% python3 -q
>>> import numpy as np
>>> np.set_printoptions(precision=1, suppress=True, linewidth=200, sign=" ")
>>> feats = np.loadtxt("case7.csv", delimiter=",")
>>> feats
array([[  4.,   3.,   1.,   1.,   4.,   4.,   2.,   2.,   0.,   2.,   4.],
       [  0.,   1.,   4.,   1.,   2.,   0.,   0.,   1.,   2.,   0.,   5.],
       [  1.,   4.,   2.,   0.,   3.,   5.,   5.,   4.,   1.,   5.,   1.],
       [  2.,   3.,   1.,   0.,   3.,   5.,   1.,   2.,   2.,   0.,   5.],
       [  4.,   2.,   2.,   2.,   4.,   1.,   4.,   4.,   3.,   3.,   2.],
       [  4.,   6.,  13.,   4.,  10.,   4.,   2.,   5.,   6.,   2.,  19.]])
>>> r = np.linalg.matrix_rank(feats)
>>> r
np.int64(5)
>>> ns = np.linalg.svd(feats)[2][r:].T
>>> [int(np.linalg.matrix_rank(np.delete(feats, i, axis=0))) for i in range(6)]
[5, 5, 4, 4, 4, 5]
>>> np.round(ns @ ns.T, 1) + 0
array([[ 0.3,  0. ,  0.3, -0.2, -0.3,  0.1,  0. ,  0. ,  0.1,  0. , -0.1],
       [ 0. ,  0.8,  0. ,  0.1, -0.1, -0.3, -0.1, -0.1,  0. , -0.1, -0.1],
       [ 0.3,  0. ,  0.4, -0.1, -0.1,  0.2,  0. ,  0. ,  0. , -0.2, -0.3],
       [-0.2,  0.1, -0.1,  0.8, -0.1,  0.2,  0. ,  0. ,  0. , -0.1, -0.1],
       [-0.3, -0.1, -0.1, -0.1,  0.8,  0. , -0.1, -0.1,  0. , -0.1, -0.2],
       [ 0.1, -0.3,  0.2,  0.2,  0. ,  0.3, -0.1, -0.1,  0. ,  0. , -0.1],
       [ 0. , -0.1,  0. ,  0. , -0.1, -0.1,  0.7, -0.2, -0.1, -0.3,  0.2],
       [ 0. , -0.1,  0. ,  0. , -0.1, -0.1, -0.2,  0.7, -0.3, -0.1,  0.1],
       [ 0.1,  0. ,  0. ,  0. ,  0. ,  0. , -0.1, -0.3,  0.2,  0.2,  0. ],
       [ 0. , -0.1, -0.2, -0.1, -0.1,  0. , -0.3, -0.1,  0.2,  0.5,  0.2],
       [-0.1, -0.1, -0.3, -0.1, -0.2, -0.1,  0.2,  0.1,  0. ,  0.2,  0.3]])
>>> np.allclose(feats @ ns, 0)
True
>>> [int(np.linalg.matrix_rank(feats[:, :j + 1])) for j in range(11)]
[1, 2, 3, 4, 5, 5, 5, 5, 5, 5, 5]
>>> print(np.linalg.matrix_rank(feats.T @ feats), np.linalg.matrix_rank(feats @ feats.T))
5 5
>>> [int(np.linalg.matrix_rank(feats[:i])) for i in range(1, len(feats) + 1)]
[1, 2, 3, 4, 5, 5]
>>> F = np.array([[-1.1, -0.1, 1.2, -0.2, -2.1],
...     [0.7, -1.5, -0.5, -0.7, -0.7],
...     [0.6, -0.6, -1.2, 0.7, 0.8],
...     [-0.6, 0.4, -0.9, 0.5, 0.7],
...     [1.0, -0.1, -0.2, 1.4, 0.4],
...     [-0.6, 0.2, -1.0, -0.3, 1.1],
...     [-0.8, -1.1, 1.5, -0.7, 0.4],
...     [0.5, -0.3, -0.4, -1.1, 0.3],
...     [-1.1, 0.3, -0.3, -1.2, -0.6],
...     [1.1, 0.2, -0.3, -0.8, 0.3],
...     [-0.1, -0.1, 0.2, -0.4, -0.5],
...     [0.4, -0.3, -2.0, 0.1, -0.4],
...     [0.6, -0.2, -0.7, -0.1, 0.3]])
>>> print(F)
[[-1.1 -0.1  1.2 -0.2 -2.1]
 [ 0.7 -1.5 -0.5 -0.7 -0.7]
 [ 0.6 -0.6 -1.2  0.7  0.8]
 [-0.6  0.4 -0.9  0.5  0.7]
 [ 1.  -0.1 -0.2  1.4  0.4]
 [-0.6  0.2 -1.  -0.3  1.1]
 [-0.8 -1.1  1.5 -0.7  0.4]
 [ 0.5 -0.3 -0.4 -1.1  0.3]
 [-1.1  0.3 -0.3 -1.2 -0.6]
 [ 1.1  0.2 -0.3 -0.8  0.3]
 [-0.1 -0.1  0.2 -0.4 -0.5]
 [ 0.4 -0.3 -2.   0.1 -0.4]
 [ 0.6 -0.2 -0.7 -0.1  0.3]]
>>> x0 = np.array([1, -4, 2, 3, 3])
>>> print(F @ x0)
[-5.2  1.5  5.1 -0.4  6.4 -1.   5.7 -1.5 -8.3 -1.8 -2.  -3.3  0.6]
>>> F @ (2 * x0)
array([-10.4,   3. ,  10.2,  -0.8,  12.8,  -2. ,  11.4,  -3. , -16.6,  -3.6,  -4. ,  -6.6,   1.2])
>>> F @ np.ones(5)
array([-2.3, -2.7,  0.3,  0.1,  2.5, -0.6, -0.7, -1. , -2.9,  0.5, -0.9, -2.2, -0.1])
